In [1]: import numpy as np

In [2]: np.set_printoptions(precision=2, suppress=True, linewidth=100)

In [3]: data = np.load("mat.npy")

In [4]: data
Out[4]: 
array([[4, 0, 0],
       [0, 3, 0],
       [0, 0, 4]])

In [5]: vec = np.array([-5, -2, -8])

In [6]: h = np.maximum(data @ vec, 0)

In [7]: np.flatnonzero(h > 1e-9)
Out[7]: array([], dtype=int64)

In [8]: h
Out[8]: array([0, 0, 0])

In [9]: data.T @ h
Out[9]: array([0, 0, 0])

In [10]: np.maximum(data @ vec, 0) - np.maximum(-data @ vec, 0)
Out[10]: array([-20,  -6, -32])

In [11]: data.T @ data
Out[11]: 
array([[16,  0,  0],
       [ 0,  9,  0],
       [ 0,  0, 16]])

In [12]: data[:, 2] @ data[:, 1]
Out[12]: np.int64(0)

In [13]: u = np.array([3, 4])

In [14]: np.cross(data[1, :3], data[0, :3])
Out[14]: array([  0,   0, -12])

In [15]: np.array([np.convolve(row, u, "same") for row in data])
Out[15]: 
array([[12, 16,  0],
       [ 0,  9, 12],
       [ 0,  0, 12]])

In [16]: np.convolve(data[1], u)
Out[16]: array([ 0,  9, 12,  0])

In [17]: mat = np.load("test0.npy")

In [18]: mat
Out[18]: 
array([[1., 0.],
       [0., 1.]])

In [19]: vals, evecs = np.linalg.eig(mat)

In [20]: np.sort(np.linalg.eigvals(mat.T))
Out[20]: array([1., 1.])

In [21]: mat @ evecs[:, 0] - vals[0] * evecs[:, 0]
Out[21]: array([0., 0.])

In [22]: np.sort(np.linalg.eigvals(np.linalg.inv(mat)))
Out[22]: array([1., 1.])

In [23]: vals
Out[23]: array([1., 1.])

In [24]: vals, evecs = np.linalg.eigh(mat)

In [25]: evecs.T @ mat @ evecs
Out[25]: 
array([[1., 0.],
       [0., 1.]])

In [26]: np.unique(vals.round(6) + 0, return_counts=True)[1]
Out[26]: array([2])

In [27]: evecs.T @ evecs
Out[27]: 
array([[1., 0.],
       [0., 1.]])

In [28]: A2 = np.array([[3, -3, -1, 4],
    ...:     [0, -1, 1, -2],
    ...:     [-5, 0, 3, -3],
    ...:     [3, 0, -3, 5],
    ...:     [-2, 3, 5, -3],
    ...:     [-4, -3, -1, 4],
    ...:     [0, 5, -5, 5]])

In [29]: A = A2.T @ A2

In [30]: A
Out[30]: 
array([[ 63,  -3, -33,  32],
       [ -3,  53,  -5,  -6],
       [-33,  -5,  71, -74],
       [ 32,  -6, -74, 104]])

In [31]: q, r_ = np.linalg.qr(A)

In [32]: np.trace(q @ q.T)
Out[32]: np.float64(4.0)

In [33]: r_
Out[33]: 
array([[-78.04,   4.8 ,  86.81, -99.99],
       [  0.  , -53.44,   9.25,   3.51],
       [  0.  ,   0.  , -63.32,  84.14],
       [  0.  ,   0.  ,   0.  ,  16.16]])

In [34]: q.shape, r_.shape
Out[34]: ((4, 4), (4, 4))

In [35]: np.round(q.T @ q, 2) + 0
Out[35]: 
array([[1., 0., 0., 0.],
       [0., 1., 0., 0.],
       [0., 0., 1., 0.],
       [0., 0., 0., 1.]])

In [36]: np.round(abs(r_[0, 0]), 2), round(float(np.linalg.norm(A[:, 0])), 2)
Out[36]: (np.float64(78.04), 78.04)

In [37]: np.abs(np.diag(r_))
Out[37]: array([78.04, 53.44, 63.32, 16.16])

In [38]: q @ r_
Out[38]: 
array([[ 63.,  -3., -33.,  32.],
       [ -3.,  53.,  -5.,  -6.],
       [-33.,  -5.,  71., -74.],
       [ 32.,  -6., -74., 104.]])

In [39]: vals, evecs = np.linalg.eigh(A)

In [40]: np.linalg.eigvalsh(A + 3 * np.eye(4))
Out[40]: array([ 12.38,  49.07,  57.52, 184.02])

In [41]: np.linalg.svd(A, compute_uv=False)
Out[41]: array([181.02,  54.52,  46.07,   9.38])

In [42]: np.abs(evecs[:, -1])
Out[42]: array([0.36, 0.02, 0.59, 0.72])

In [43]: np.linalg.eigvalsh(A @ A)
Out[43]: array([   88.04,  2122.42,  2972.73, 32769.81])

In [44]: np.abs(evecs[:, -1]).round(6).argmax()
Out[44]: np.int64(3)

In [45]: u = np.array([-5, 0, 3, -1])

In [46]: A2 = A + np.outer(u, np.eye(4)[2])

In [47]: A2
Out[47]: 
array([[ 63.,  -3., -38.,  32.],
       [ -3.,  53.,  -5.,  -6.],
       [-33.,  -5.,  74., -74.],
       [ 32.,  -6., -75., 104.]])

In [48]: vec = np.array([0, 0, 0, 2])

In [49]: y = A2 @ vec

In [50]: y
Out[50]: array([  64.,  -12., -148.,  208.])

In [51]: np.round(np.linalg.solve(A2, 3 * y), 2) + 0
Out[51]: array([0., 0., 0., 6.])

In [52]: np.linalg.solve(A2, y)
Out[52]: array([ 0.,  0., -0.,  2.])

In [53]: np.round(np.linalg.solve(A2, A2[:, 1]), 2) + 0
Out[53]: array([0., 1., 0., 0.])

In [54]: np.round(np.linalg.solve(A2, y + A2[:, 2]), 2) + 0
Out[54]: array([0., 0., 1., 2.])
